>>> import numpy as np
>>> from numpy import linalg as LA
>>> np.set_printoptions(precision=2, suppress=True, linewidth=100)
>>> arr = np.array([[1.77, 3.48, 1.73],
...     [0.46, 1.05, 0.49],
...     [-1.6, -3.22, -1.6],
...     [-0.4, -0.81, -0.38],
...     [0.67, 1.32, 0.66],
...     [-0.09, -0.22, -0.12],
...     [0.21, 0.46, 0.23],
...     [-0.8, -1.55, -0.79],
...     [1.62, 3.17, 1.59],
...     [1.29, 2.6, 1.33],
...     [-0.27, -0.51, -0.24]])
>>> C = arr[[6, 3]].astype(float)
>>> for _ in range(7):
...     idx = LA.norm(arr[:, None] - C, axis=-1).argmin(axis=1)
...     C = np.array([arr[idx == j].mean(axis=0) for j in range(2)])
... 
>>> print(idx)
[0 0 1 1 0 1 0 1 0 0 1]
>>> print(C)
[[ 1.    2.01  1.01]
 [-0.63 -1.26 -0.63]]
>>> print(np.bincount(idx))
[6 5]
>>> print(np.abs(C[1] - C[0]).argmax())
1
>>> Q, V = LA.qr(arr[:, :2])[0], LA.qr(arr[:, 2:])[0]
>>> sv = LA.svd(Q.T @ V, compute_uv=False)
>>> print(round(float(LA.norm(Q @ Q.T - V @ V.T, 2)), 2))
1.0
>>> print((sv > 0.9).sum())
1
>>> x = np.array([-1, -2, 3])
>>> h = np.maximum(arr @ x, 0)
>>> print(arr.T @ h)
[ -6.93 -13.85  -6.88]
>>> print(np.maximum(arr @ (3 * x), 0))
[0.   0.   9.72 2.64 0.   0.51 0.   4.59 0.   0.   1.71]
>>> print(np.flatnonzero(h > 1e-9))
[ 2  3  5  7 10]
>>> print(np.tanh(arr @ x))
[-1.   -0.8   1.    0.71 -0.87  0.17 -0.41  0.91 -1.   -0.99  0.52]
>>> K = np.load("mat.npy")
>>> print(K)
[[ -0.4  -0.3  12.   -0.6   0.6  -0.8]
 [ -0.4   1.3  -4.   -1.1   0.4  -2.3]
 [  0.3   1.1  13.   -0.4   0.2   1.8]
 [  0.3   0.1 -11.    1.1   0.7  -0.6]
 [ -0.3  -0.5 -11.   -0.8   0.2   0.1]
 [ -0.2   0.1  -5.    0.   -0.4   2.2]]
>>> Y = K / np.sqrt((K ** 2).mean(axis=1, keepdims=True))
>>> print(LA.norm(Y, axis=1))
[2.45 2.45 2.45 2.45 2.45 2.45]
>>> print(Y[5])
[-0.09  0.04 -2.23  0.   -0.18  0.98]
>>> print(LA.matrix_rank(K - K.mean(axis=1, keepdims=True)))
5
>>> Y = np.array([[1, 1], [1, -1]])
>>> rng = np.random.default_rng(1509)
>>> m1 = np.kron(Y, np.kron(Y, Y))[rng.permutation(8)][:5]
>>> print(m1)
[[ 1  1 -1 -1 -1 -1  1  1]
 [ 1 -1  1 -1 -1  1 -1  1]
 [ 1 -1 -1  1 -1  1  1 -1]
 [ 1  1  1  1 -1 -1 -1 -1]
 [ 1 -1 -1  1  1 -1 -1  1]]
>>> Y = m1 / LA.norm(m1, axis=1, keepdims=True)
>>> C2 = Y @ Y.T
>>> print(C2.round(2) + 0)
[[1. 0. 0. 0. 0.]
 [0. 1. 0. 0. 0.]
 [0. 0. 1. 0. 0.]
 [0. 0. 0. 1. 0.]
 [0. 0. 0. 0. 1.]]
